% python3 -q
>>> import numpy as np
>>> np.set_printoptions(precision=1, suppress=True, linewidth=160)
>>> rnd = lambda a: np.round(a, 1) + 0
>>> W0 = np.load("a.npy")
>>> W0
array([[0., 1., 1.],
       [1., 0., 1.],
       [1., 1., 0.]])
>>> w, evecs = np.linalg.eigh(W0)
>>> (w > 1e-8).sum(), (w < -1e-8).sum()
(np.int64(1), np.int64(2))
>>> rnd(np.abs(evecs[:, -1]))
array([0.6, 0.6, 0.6])
>>> rnd(evecs.T @ W0 @ evecs)
array([[-1.,  0.,  0.],
       [ 0., -1.,  0.],
       [ 0.,  0.,  2.]])
>>> rnd(evecs @ np.diag(w) @ evecs.T)
array([[0., 1., 1.],
       [1., 0., 1.],
       [1., 1., 0.]])
>>> rnd(np.linalg.svd(W0, compute_uv=False))
array([2., 1., 1.])
>>> A2 = np.array([[-2, -2, 1], [2, 1, 1], [-1, 0, -2]])
>>> W0 @ A2
array([[ 1.,  1., -1.],
       [-3., -2., -1.],
       [ 0., -1.,  2.]])
>>> np.einsum("ik,kj->ij", W0, A2)
array([[ 1.,  1., -1.],
       [-3., -2., -1.],
       [ 0., -1.,  2.]])
>>> np.einsum("ik,kj->ji", W0, A2)
array([[ 1., -3.,  0.],
       [ 1., -2., -1.],
       [-1., -1.,  2.]])
>>> mat = np.load("mat.npy")
>>> mat
array([[ -8.,   0.,   6.],
       [-12.,  -2.,  12.],
       [-12.,   0.,  10.]])
>>> A2 = mat / np.sqrt((mat ** 2).mean(axis=1, keepdims=True))
>>> np.linalg.matrix_rank(A2) == np.linalg.matrix_rank(mat)
np.True_
>>> rnd(mat - mat.mean(axis=1, keepdims=True))
array([[ -7.3,   0.7,   6.7],
       [-11.3,  -1.3,  12.7],
       [-11.3,   0.7,  10.7]])
>>> rnd(np.linalg.det(mat.T))
np.float64(16.0)
>>> rnd(np.linalg.det(2 * mat)), rnd(np.linalg.det(mat))
(np.float64(128.0), np.float64(16.0))
>>> rnd(np.linalg.det(mat[::-1]))
np.float64(-16.0)
>>> rnd(np.linalg.eigvals(mat).sum().real)
np.float64(0.0)
>>> round(np.log10(np.linalg.cond(mat)))
2
>>> [round(float(x), 1) for x in np.linalg.svd(mat, compute_uv=False)[:3]]
[25.1, 2.0, 0.3]
>>> A2 = mat[0, 0] * mat[1:] - np.outer(mat[1:, 0], mat[0])
>>> A2
array([[  0.,  16., -24.],
       [  0.,   0.,  -8.]])
>>> mat[:, 0] / mat[0, 0]
array([1. , 1.5, 1.5])
>>> np.linalg.matrix_rank(A2), np.linalg.matrix_rank(mat)
(np.int64(2), np.int64(3))
>>> J = np.load("arr.npy")
>>> J
array([[-3,  2],
       [ 0,  3]])
>>> rng = np.random.default_rng(538)
>>> idx = rng.permutation(2)
>>> idx
array([0, 1])
>>> A2 = J[idx][:, idx]
>>> rnd(np.sort(np.abs(np.linalg.eigvals(A2))))
array([3., 3.])
>>> rnd(np.sort(np.linalg.eigvals(J)))
array([-3.,  3.])
>>> J @ J
array([[9, 0],
       [0, 9]])
>>> np.linalg.matrix_power(J - np.diag(np.diag(J)), 2)
array([[0, 0],
       [0, 0]])
>>> np.linalg.matrix_rank(J - J[0, 0] * np.eye(2))
np.int64(1)
>>> [int(np.linalg.matrix_rank(np.linalg.matrix_power(J, p))) for p in range(1, 3)]
[2, 2]
>>> A = np.load("case7.npy")
>>> A
array([[1, 2, 0, 0, 0, 0],
       [1, 2, 0, 0, 0, 0],
       [2, 2, 0, 0, 0, 0],
       [0, 0, 1, 2, 0, 0],
       [0, 0, 1, 2, 0, 0],
       [0, 0, 2, 2, 0, 0],
       [0, 0, 0, 0, 1, 2],
       [0, 0, 0, 0, 1, 2],
       [0, 0, 0, 0, 2, 2]])
>>> proj = A @ np.linalg.solve(A.T @ A, A.T)
>>> proj
array([[0.5, 0.5, 0. , 0. , 0. , 0. , 0. , 0. , 0. ],
       [0.5, 0.5, 0. , 0. , 0. , 0. , 0. , 0. , 0. ],
       [0. , 0. , 1. , 0. , 0. , 0. , 0. , 0. , 0. ],
       [0. , 0. , 0. , 0.5, 0.5, 0. , 0. , 0. , 0. ],
       [0. , 0. , 0. , 0.5, 0.5, 0. , 0. , 0. , 0. ],
       [0. , 0. , 0. , 0. , 0. , 1. , 0. , 0. , 0. ],
       [0. , 0. , 0. , 0. , 0. , 0. , 0.5, 0.5, 0. ],
       [0. , 0. , 0. , 0. , 0. , 0. , 0.5, 0.5, 0. ],
       [0. , 0. , 0. , 0. , 0. , 0. , 0. , 0. , 1. ]])
>>> np.trace(proj)
np.float64(6.0)
>>> np.allclose(proj @ proj, proj)
True
>>> rnd(np.linalg.eigvalsh(proj))
array([0., 0., 0., 1., 1., 1., 1., 1., 1.])
>>> rnd(np.linalg.norm(proj))
np.float64(2.4)
>>> proj.sum(axis=1)
array([1., 1., 1., 1., 1., 1., 1., 1., 1.])
>>> np.linalg.matrix_rank(proj)
np.int64(6)
>>> np.diff(proj, axis=0)
array([[ 0. ,  0. ,  0. ,  0. ,  0. ,  0. ,  0. ,  0. ,  0. ],
       [-0.5, -0.5,  1. ,  0. ,  0. ,  0. ,  0. ,  0. ,  0. ],
       [ 0. ,  0. , -1. ,  0.5,  0.5,  0. ,  0. ,  0. ,  0. ],
       [ 0. ,  0. ,  0. ,  0. ,  0. ,  0. ,  0. ,  0. ,  0. ],
       [ 0. ,  0. ,  0. , -0.5, -0.5,  1. ,  0. ,  0. ,  0. ],
       [ 0. ,  0. ,  0. ,  0. ,  0. , -1. ,  0.5,  0.5,  0. ],
       [ 0. ,  0. ,  0. ,  0. ,  0. ,  0. ,  0. ,  0. ,  0. ],
       [ 0. ,  0. ,  0. ,  0. ,  0. ,  0. , -0.5, -0.5,  1. ]])
>>> proj - proj[0]
array([[ 0. ,  0. ,  0. ,  0. ,  0. ,  0. ,  0. ,  0. ,  0. ],
       [ 0. ,  0. ,  0. ,  0. ,  0. ,  0. ,  0. ,  0. ,  0. ],
       [-0.5, -0.5,  1. ,  0. ,  0. ,  0. ,  0. ,  0. ,  0. ],
       [-0.5, -0.5,  0. ,  0.5,  0.5,  0. ,  0. ,  0. ,  0. ],
       [-0.5, -0.5,  0. ,  0.5,  0.5,  0. ,  0. ,  0. ,  0. ],
       [-0.5, -0.5,  0. ,  0. ,  0. ,  1. ,  0. ,  0. ,  0. ],
       [-0.5, -0.5,  0. ,  0. ,  0. ,  0. ,  0.5,  0.5,  0. ],
       [-0.5, -0.5,  0. ,  0. ,  0. ,  0. ,  0.5,  0.5,  0. ],
       [-0.5, -0.5,  0. ,  0. ,  0. ,  0. ,  0. ,  0. ,  1. ]])
>>> proj.sum(axis=0)
array([1., 1., 1., 1., 1., 1., 1., 1., 1.])
>>> cov = A.T @ A
>>> rnd(np.linalg.eigvalsh(cov)[::-1])
array([17.5, 17.5, 17.5,  0.5,  0.5,  0.5])
>>> np.linalg.matrix_rank(cov)
np.int64(6)
>>> A2 = np.c_[A[:, :5] @ np.array([[4, 1, 1, 5, 5],
...     [1, -1, 5, 2, 2],
...     [-2, 3, 0, -3, 5],
...     [0, -5, -2, 2, 1],
...     [5, 2, -1, -1, -5]]), np.array([-1, 3, 1, -2, -3, 2, 3, 2, 3])]
>>> A2
array([[  6,  -1,  11,   9,   9,  -1],
       [  6,  -1,  11,   9,   9,   3],
       [ 10,   0,  12,  14,  14,   1],
       [ -2,  -7,  -4,   1,   7,  -2],
       [ -2,  -7,  -4,   1,   7,  -3],
       [ -4,  -4,  -4,  -2,  12,   2],
       [  5,   2,  -1,  -1,  -5,   3],
       [  5,   2,  -1,  -1,  -5,   2],
       [ 10,   4,  -2,  -2, -10,   3]])
>>> rnd(np.linalg.norm(A2 - A @ np.linalg.lstsq(A, A2)[0], axis=0))
array([0., 0., 0., 0., 0., 3.])
>>> rnd(np.linalg.norm(np.linalg.qr(A)[0].T @ A2, axis=0) ** 2 / ((A2 ** 2).sum(axis=0) + 1e-12))
array([1. , 1. , 1. , 1. , 1. , 0.8])
>>> A2 = A / np.linalg.norm(A, axis=1, keepdims=True)
>>> cov = A2 @ A2.T
>>> np.degrees(np.arccos(np.clip(cov[6, 1], -1, 1)))
np.float64(90.0)
>>> rnd(np.linalg.norm(A2, axis=1))
array([1., 1., 1., 1., 1., 1., 1., 1., 1.])
>>> (np.abs(cov) > 0.9).astype(int)
array([[1, 1, 1, 0, 0, 0, 0, 0, 0],
       [1, 1, 1, 0, 0, 0, 0, 0, 0],
       [1, 1, 1, 0, 0, 0, 0, 0, 0],
       [0, 0, 0, 1, 1, 1, 0, 0, 0],
       [0, 0, 0, 1, 1, 1, 0, 0, 0],
       [0, 0, 0, 1, 1, 1, 0, 0, 0],
       [0, 0, 0, 0, 0, 0, 1, 1, 1],
       [0, 0, 0, 0, 0, 0, 1, 1, 1],
       [0, 0, 0, 0, 0, 0, 1, 1, 1]])
>>> X = np.loadtxt("m.csv", delimiter=",")
>>> X
array([[ -8.,   4.,  -4.,   8.],
       [ -2.,   1.,  -1.,   2.],
       [ -8.,   4.,  -4.,   8.],
       [-10.,   5.,  -5.,  10.]])
>>> U, sigma, Vt = np.linalg.svd(X)
>>> np.argmax(sigma[:-1] / (sigma[1:] + 1e-6)) + 1
np.int64(1)
>>> A2 = U[:, :1] @ np.diag(sigma[:1]) @ Vt[:1]
>>> np.linalg.matrix_rank(A2)
np.int64(1)
>>> rnd(np.linalg.norm(X - A2) / np.linalg.norm(X))
np.float64(0.0)
>>> rnd(A2)
array([[ -8.,   4.,  -4.,   8.],
       [ -2.,   1.,  -1.,   2.],
       [ -8.,   4.,  -4.,   8.],
       [-10.,   5.,  -5.,  10.]])
>>> rnd(np.linalg.norm(X, 2) / np.linalg.norm(X))
np.float64(1.0)
>>> [round(float(x), 1) for x in np.linalg.svd(X, compute_uv=False)[:3]]
[24.1, 0.0, 0.0]
>>> np.argsort(-np.linalg.norm(X, axis=0).round(6), kind="stable")[:3]
array([0, 3, 1])
>>> np.linalg.cond(X) > 100
np.True_
>>> T = np.stack([X, -1 * X, X[::-1]])
>>> T.shape
(3, 4, 4)
>>> rnd(np.linalg.norm(T, axis=(1, 2)))
array([24.1, 24.1, 24.1])
>>> rnd(np.linalg.det(T))
array([0., 0., 0.])
>>> np.einsum("bij,cij->bc", T, T)
array([[ 580., -580.,  480.],
       [-580.,  580., -480.],
       [ 480., -480.,  580.]])
>>> (T @ X.T).shape
(3, 4, 4)
>>> A2 = np.array([[1, -3, 3], [-5, 3, 2], [-2, -4, 3], [3, 2, -2]])
>>> np.linalg.matrix_rank(X @ A2)
np.int64(1)
>>> np.einsum("ij->j", X)
array([-28.,  14., -14.,  28.])
>>> A2.T @ X.T
array([[  4.,   1.,   4.,   5.],
       [ 68.,  17.,  68.,  85.],
       [-44., -11., -44., -55.]])
>>> np.einsum("ik,kj->ij", X, A2)
array([[  4.,  68., -44.],
       [  1.,  17., -11.],
       [  4.,  68., -44.],
       [  5.,  85., -55.]])
>>> np.linalg.lstsq(X[:-1].T, X[-1])[2]
np.int32(1)
>>> rnd(np.trace(np.linalg.pinv(X) @ X))
np.float64(1.0)
>>> basis = 5 * np.array([[-2.2, 1.1, 0.4], [0.9, -0.1, -1.2], [0.0, -1.1, -1.8]])
>>> idx = rng.integers(0, 3, 13)
>>> K = basis[idx] + rng.normal(size=(13, 3))
>>> rnd(K)
array([[  4.2,   0.2,  -4.9],
       [ -9.2,   4.2,   2.5],
       [  0.7,  -4.8, -10.9],
       [  4.7,  -1.1,  -6. ],
       [  0.9,  -6. , -10.5],
       [  5.5,  -0.5,  -7.2],
       [-11.4,   5.8,   0.5],
       [  2.5,  -6.2,  -8.5],
       [-12.2,   4.4,   1.8],
       [  5.4,   1.2,  -5.5],
       [  0.2,  -4.7,  -9.3],
       [  4.9,   0.5,  -5. ],
       [  0.4,  -6.1,  -8.1]])
>>> proj = K @ np.linalg.solve(K.T @ K, K.T)
>>> np.linalg.matrix_rank(np.eye(13) - proj)
np.int64(10)
>>> rnd(np.linalg.eigvalsh(proj))
array([0., 0., 0., 0., 0., 0., 0., 0., 0., 0., 1., 1., 1.])
>>> rnd(np.diag(proj))
array([0.1, 0.2, 0.2, 0.1, 0.2, 0.2, 0.4, 0.2, 0.4, 0.3, 0.2, 0.2, 0.2])
>>> rnd(np.trace(proj))
np.float64(3.0)
>>> np.allclose(proj @ proj, proj)
True
>>> rnd(proj @ K[:, 1])
array([ 0.2,  4.2, -4.8, -1.1, -6. , -0.5,  5.8, -6.2,  4.4,  1.2, -4.7,  0.5, -6.1])
